% ipython --no-banner

In [1]: import numpy as np

In [2]: np.set_printoptions(suppress=True, linewidth=120)

In [3]: def tidy(a):
   ...:     return np.round(a, 1) + 0
   ...: 

In [4]: data = np.diag(np.array([2, -2, -2, 0, 1, 2, -3, 2, 3, 3, -3]))

In [5]: print(data)
[[ 2  0  0  0  0  0  0  0  0  0  0]
 [ 0 -2  0  0  0  0  0  0  0  0  0]
 [ 0  0 -2  0  0  0  0  0  0  0  0]
 [ 0  0  0  0  0  0  0  0  0  0  0]
 [ 0  0  0  0  1  0  0  0  0  0  0]
 [ 0  0  0  0  0  2  0  0  0  0  0]
 [ 0  0  0  0  0  0 -3  0  0  0  0]
 [ 0  0  0  0  0  0  0  2  0  0  0]
 [ 0  0  0  0  0  0  0  0  3  0  0]
 [ 0  0  0  0  0  0  0  0  0  3  0]
 [ 0  0  0  0  0  0  0  0  0  0 -3]]

In [6]: rank = np.linalg.matrix_rank(data)

In [7]: print(rank)
10

In [8]: ns = np.linalg.svd(data)[2][rank:].T

In [9]: print(ns[:, 0] / ns[np.abs(ns[:, 0]).round(6).argmax(), 0])
[0. 0. 0. 1. 0. 0. 0. 0. 0. 0. 0.]

In [10]: print([int(np.linalg.matrix_rank(data[:i])) for i in range(1, len(data) + 1)])
[1, 2, 3, 3, 4, 5, 6, 7, 8, 9, 10]

In [11]: print(np.linalg.matrix_rank(data.T @ data), np.linalg.matrix_rank(data @ data.T))
10 10

In [12]: print([int(np.linalg.matrix_rank(data[:, :j + 1])) for j in range(11)])
[1, 2, 3, 3, 4, 5, 6, 7, 8, 9, 10]

In [13]: print(np.allclose(data @ data.T, data.T @ data))
True

In [14]: np.linalg.determinant(data)
---------------------------------------------------------------------------
AttributeError                            Traceback (most recent call last)
Cell In[14], line 1
----> 1 np.linalg.determinant(data)

AttributeError: module 'numpy.linalg' has no attribute 'determinant'

In [15]: print((data + data.T) / 2)
[[ 2.  0.  0.  0.  0.  0.  0.  0.  0.  0.  0.]
 [ 0. -2.  0.  0.  0.  0.  0.  0.  0.  0.  0.]
 [ 0.  0. -2.  0.  0.  0.  0.  0.  0.  0.  0.]
 [ 0.  0.  0.  0.  0.  0.  0.  0.  0.  0.  0.]
 [ 0.  0.  0.  0.  1.  0.  0.  0.  0.  0.  0.]
 [ 0.  0.  0.  0.  0.  2.  0.  0.  0.  0.  0.]
 [ 0.  0.  0.  0.  0.  0. -3.  0.  0.  0.  0.]
 [ 0.  0.  0.  0.  0.  0.  0.  2.  0.  0.  0.]
 [ 0.  0.  0.  0.  0.  0.  0.  0.  3.  0.  0.]
 [ 0.  0.  0.  0.  0.  0.  0.  0.  0.  3.  0.]
 [ 0.  0.  0.  0.  0.  0.  0.  0.  0.  0. -3.]]

In [16]: print(data @ data)
[[4 0 0 0 0 0 0 0 0 0 0]
 [0 4 0 0 0 0 0 0 0 0 0]
 [0 0 4 0 0 0 0 0 0 0 0]
 [0 0 0 0 0 0 0 0 0 0 0]
 [0 0 0 0 1 0 0 0 0 0 0]
 [0 0 0 0 0 4 0 0 0 0 0]
 [0 0 0 0 0 0 9 0 0 0 0]
 [0 0 0 0 0 0 0 4 0 0 0]
 [0 0 0 0 0 0 0 0 9 0 0]
 [0 0 0 0 0 0 0 0 0 9 0]
 [0 0 0 0 0 0 0 0 0 0 9]]
